% ipython --no-banner

In [1]: import numpy as np

In [2]: from numpy import linalg as LA

In [3]: np.set_printoptions(precision=1, suppress=True, linewidth=100)

In [4]: M2 = np.array([[9, 0, 0], [9, 3, 4], [9, 4, 7]])

In [5]: cent = np.array([[2, 1, 2], [0, 1, 0], [1, 2, 0]])

In [6]: W0 = np.block([[M2, np.array([[5, -6, 6], [5, -4, 5], [-1, 8, 7]])], [np.zeros((3, 3)), cent]])

In [7]: W0
Out[7]: 
array([[ 9.,  0.,  0.,  5., -6.,  6.],
       [ 9.,  3.,  4.,  5., -4.,  5.],
       [ 9.,  4.,  7., -1.,  8.,  7.],
       [ 0.,  0.,  0.,  2.,  1.,  2.],
       [ 0.,  0.,  0.,  0.,  1.,  0.],
       [ 0.,  0.,  0.,  1.,  2.,  0.]])

In [8]: W0.sum(axis=1)
Out[8]: array([14., 22., 34.,  5.,  1.,  3.])

In [9]: LA.matrix_rank(W0)
Out[9]: np.int64(6)

In [10]: np.count_nonzero(W0)
Out[10]: np.int64(22)

In [11]: W0.mean(axis=0)
Out[11]: array([4.5, 1.2, 1.8, 2. , 0.3, 3.3])

In [12]: W0.sum(axis=0)
Out[12]: array([27.,  7., 11., 12.,  2., 20.])

In [13]: x = np.array([3, 0, 0, 3, 3, 2])

In [14]: y = W0 @ x

In [15]: beta, lr = np.zeros(6), 1 / LA.norm(W0, 2) ** 2

In [16]: for i in range(5):
    ...:     beta -= lr * W0.T @ (W0 @ beta - y)
    ...:     if i % 1 == 0: print(i, round(LA.norm(W0 @ beta - y), 1))
    ...: 
0 14.8
1 12.1
2 10.7
3 10.0
4 9.6

In [17]: np.round(LA.cond(W0), 1)
Out[17]: np.float64(593.4)

In [18]: A = np.maximum(np.array([[1],
    ...:     [-7],
    ...:     [-4],
    ...:     [7],
    ...:     [9],
    ...:     [-7],
    ...:     [-6],
    ...:     [-1],
    ...:     [-4],
    ...:     [-6],
    ...:     [6],
    ...:     [1],
    ...:     [0],
    ...:     [-8],
    ...:     [-4],
    ...:     [4],
    ...:     [-3],
    ...:     [-7],
    ...:     [-9],
    ...:     [1],
    ...:     [4],
    ...:     [-5]]) @ np.array([[-2, 1, 0, 2, 1, 2, -2, -2, -1, -1, 0, 0, 2]]) + np.array([4, 2, 3, 6, 2, 1, 9, 4, 7, 0, 5, 0, 0]), 0)

In [19]: A
Out[19]: 
array([[ 2,  3,  3,  8,  3,  3,  7,  2,  6,  0,  5,  0,  2],
       [18,  0,  3,  0,  0,  0, 23, 18, 14,  7,  5,  0,  0],
       [12,  0,  3,  0,  0,  0, 17, 12, 11,  4,  5,  0,  0],
       [ 0,  9,  3, 20,  9, 15,  0,  0,  0,  0,  5,  0, 14],
       [ 0, 11,  3, 24, 11, 19,  0,  0,  0,  0,  5,  0, 18],
       [18,  0,  3,  0,  0,  0, 23, 18, 14,  7,  5,  0,  0],
       [16,  0,  3,  0,  0,  0, 21, 16, 13,  6,  5,  0,  0],
       [ 6,  1,  3,  4,  1,  0, 11,  6,  8,  1,  5,  0,  0],
       [12,  0,  3,  0,  0,  0, 17, 12, 11,  4,  5,  0,  0],
       [16,  0,  3,  0,  0,  0, 21, 16, 13,  6,  5,  0,  0],
       [ 0,  8,  3, 18,  8, 13,  0,  0,  1,  0,  5,  0, 12],
       [ 2,  3,  3,  8,  3,  3,  7,  2,  6,  0,  5,  0,  2],
       [ 4,  2,  3,  6,  2,  1,  9,  4,  7,  0,  5,  0,  0],
       [20,  0,  3,  0,  0,  0, 25, 20, 15,  8,  5,  0,  0],
       [12,  0,  3,  0,  0,  0, 17, 12, 11,  4,  5,  0,  0],
       [ 0,  6,  3, 14,  6,  9,  1,  0,  3,  0,  5,  0,  8],
       [10,  0,  3,  0,  0,  0, 15, 10, 10,  3,  5,  0,  0],
       [18,  0,  3,  0,  0,  0, 23, 18, 14,  7,  5,  0,  0],
       [22,  0,  3,  0,  0,  0, 27, 22, 16,  9,  5,  0,  0],
       [ 2,  3,  3,  8,  3,  3,  7,  2,  6,  0,  5,  0,  2],
       [ 0,  6,  3, 14,  6,  9,  1,  0,  3,  0,  5,  0,  8],
       [14,  0,  3,  0,  0,  0, 19, 14, 12,  5,  5,  0,  0]])

In [20]: LA.matrix_rank(A, rtol=0.1)
Out[20]: np.int64(3)

In [21]: round(LA.norm(A, 2) / LA.norm(A), 1)
Out[21]: np.float64(0.9)

In [22]: cov = A.T @ A

In [23]: LA.matrix_rank(cov)
Out[23]: np.int64(8)

In [24]: np.allclose(cov, cov.T)
Out[24]: True

In [25]: np.diag(cov)
Out[25]: array([3160,  370,  198, 1936,  370,  945, 5627, 3160, 2254,  447,  550,    0,  804])

In [26]: (A @ A.T).shape
Out[26]: (22, 22)

In [27]: M2 = A / LA.norm(A, axis=1, keepdims=True)

In [28]: cov = M2 @ M2.T

In [29]: LA.norm(M2, axis=1)
Out[29]: array([1., 1., 1., 1., 1., 1., 1., 1., 1., 1., 1., 1., 1., 1., 1., 1., 1., 1., 1., 1., 1., 1.])

In [30]: (cov - 2 * np.eye(22)).round(6).argmax(axis=1)
Out[30]: array([11,  5,  8,  4,  3,  1,  9, 12,  2,  6,  3,  0,  7, 18,  2, 20,  2,  1, 13,  0, 15,  6])

In [31]: rng = np.random.default_rng(26)

In [32]: M2 = A + rng.integers(-2, 3, (22, 8)) @ rng.integers(-2, 3, (8, 13))

In [33]: M2
Out[33]: 
array([[  8,  -2,   5,   8,   6,  -4,   6,   0,  10,   1,   7,  -4,  -7],
       [ 21,  10,   8,  -1,   7,   2,  22,  24,   1,  10,  -7,  -1,  -1],
       [ 11,   2,  10,  -2,   3,   6,  20,  12,   7,   7,  -4,  -6,   0],
       [  2,  19,   8,  19,  12,   7,  -7,   2,  -3,   1,  11,   4,  14],
       [ -5,   7,   1,  23,   5,  11,  -2,   4,   5,  -2,  16,  10,  16],
       [ 16, -10,   0,   6,   0,  -8,  21,  27,   9,  -8,  12,  10,   0],
       [ 13,  12,  14,  -3,   2,   4,  22,  19,  10,   8,   5,   2,   7],
       [  6,   2,  11,   1,   6,   0,   8,  10,  -2,   1,  -3,  -1,  -2],
       [  6,  -9,   0,   3,  -4,   5,  27,  18,  12,   0,   1,   2,  -1],
       [ 14,   6,  13,   0,   3,   3,  25,  21,  10,   4,   4,   1,   4],
       [-17,   6,  14,   9,  -3,  18,   3,  -2,  11,   6,  12,   3,  17],
       [ -3,   9,   4,  13,  -1,   9,  18,   3,  15,  -2,  12,   1,  10],
       [ -1,   5,  -4,   6,  -5,  11,  17,   1,  14,   6,   3,  -1,   5],
       [ 12,  -8,   7,  -2,  -2,  -4,  27,  34,   7,   4,   1,  10,  -6],
       [ 22,   1,   2,   1,   6,  -5,  17,  12,  10,   8,   0,  -5, -10],
       [  5,   3,  12,  10,   9,   1,  -1,   1,   8,   0,  12,   2,   2],
       [  7, -10,  -1,  -5,  -5,  -7,   6,   9,  11,   2,  11,   7,  -3],
       [ 14,   2,   9, -10,  -3,   1,  18,  13,  16,  18,   3,  -2,  -2],
       [ 20,   0,   2,   1,   1,  -9,  17,  26,   7,   4,   8,   6,  -1],
       [ -2,   7,  12,   6,   1,   9,  19,   7,  13,   3,   6,   2,   4],
       [ 11,   5,  -1,  15,  11,  -3,  -6,  -2,   3,   2,   7,  -2,  -3],
       [ 14, -11,  -7,  -5,  -4,  -2,   7,   5,  11,   7,   4,  -1,  -2]])

In [34]: LA.matrix_rank(M2 - A, tol=1e-8)
Out[34]: np.int64(8)

In [35]: np.round(LA.svd(M2 - A, compute_uv=False), 1) + 0
Out[35]: array([52.4, 46. , 39.4, 33.5, 29. , 24.9, 14.1,  6.1,  0. ,  0. ,  0. ,  0. ,  0. ])

In [36]: np.round(np.abs(LA.svd(W0)[2][-1]), 1) + 0
Out[36]: array([0. , 0.8, 0.6, 0.1, 0. , 0.1])

In [37]: arr = np.array([[-0.9, -0.1, -0.4],
    ...:     [-1.0, 1.6, -0.6],
    ...:     [0.2, -0.2, 0.0],
    ...:     [-0.7, 0.2, -0.3],
    ...:     [0.8, 2.3, 0.6],
    ...:     [-1.8, -0.1, -0.1],
    ...:     [-1.5, -0.3, 1.4],
    ...:     [-1.4, 1.4, -0.9],
    ...:     [1.3, 0.1, 0.1],
    ...:     [-0.3, -0.8, -0.7],
    ...:     [-0.2, 1.0, -0.5],
    ...:     [-1.3, -0.5, 0.4],
    ...:     [-0.8, 0.8, -1.1],
    ...:     [-2.3, -0.2, 1.7]])

In [38]: arr[12] *= 3

In [39]: arr
Out[39]: 
array([[-0.9, -0.1, -0.4],
       [-1. ,  1.6, -0.6],
       [ 0.2, -0.2,  0. ],
       [-0.7,  0.2, -0.3],
       [ 0.8,  2.3,  0.6],
       [-1.8, -0.1, -0.1],
       [-1.5, -0.3,  1.4],
       [-1.4,  1.4, -0.9],
       [ 1.3,  0.1,  0.1],
       [-0.3, -0.8, -0.7],
       [-0.2,  1. , -0.5],
       [-1.3, -0.5,  0.4],
       [-2.4,  2.4, -3.3],
       [-2.3, -0.2,  1.7]])

In [40]: lab = rng.permutation(3)

In [41]: M2 = arr[:, lab] * rng.choice([-1, 1], 3)

In [42]: M2
Out[42]: 
array([[ 0.9,  0.1,  0.4],
       [ 1. , -1.6,  0.6],
       [-0.2,  0.2, -0. ],
       [ 0.7, -0.2,  0.3],
       [-0.8, -2.3, -0.6],
       [ 1.8,  0.1,  0.1],
       [ 1.5,  0.3, -1.4],
       [ 1.4, -1.4,  0.9],
       [-1.3, -0.1, -0.1],
       [ 0.3,  0.8,  0.7],
       [ 0.2, -1. ,  0.5],
       [ 1.3,  0.5, -0.4],
       [ 2.4, -2.4,  3.3],
       [ 2.3,  0.2, -1.7]])

In [43]: U, _, VT = LA.svd(arr.T @ M2)

In [44]: lab
Out[44]: array([0, 1, 2])

In [45]: np.round(LA.lstsq(arr, M2)[0], 1) + 0
Out[45]: 
array([[-1.,  0.,  0.],
       [ 0., -1.,  0.],
       [ 0.,  0., -1.]])

In [46]: M2 = arr / LA.norm(arr, axis=1)
ValueError: operands could not be broadcast together with shapes (14,3) (14,) 


In [47]: M2 = arr / LA.norm(arr, axis=1, keepdims=True)

In [48]: cov = M2 @ M2.T

In [49]: LA.norm(M2, axis=1)
Out[49]: array([1., 1., 1., 1., 1., 1., 1., 1., 1., 1., 1., 1., 1., 1.])

In [50]: (cov - 2 * np.eye(14)).round(6).argmax(axis=1)
Out[50]: array([ 3,  7,  8,  0, 10,  0, 13,  1,  2,  0,  1, 13,  7,  6])

In [51]: cov[12].round(1) + 0
Out[51]: array([ 0.7,  0.9, -0.7,  0.8,  0.1,  0.5, -0.2,  0.9, -0.5,  0.2,  0.8,  0.1,  1. ,  0. ])
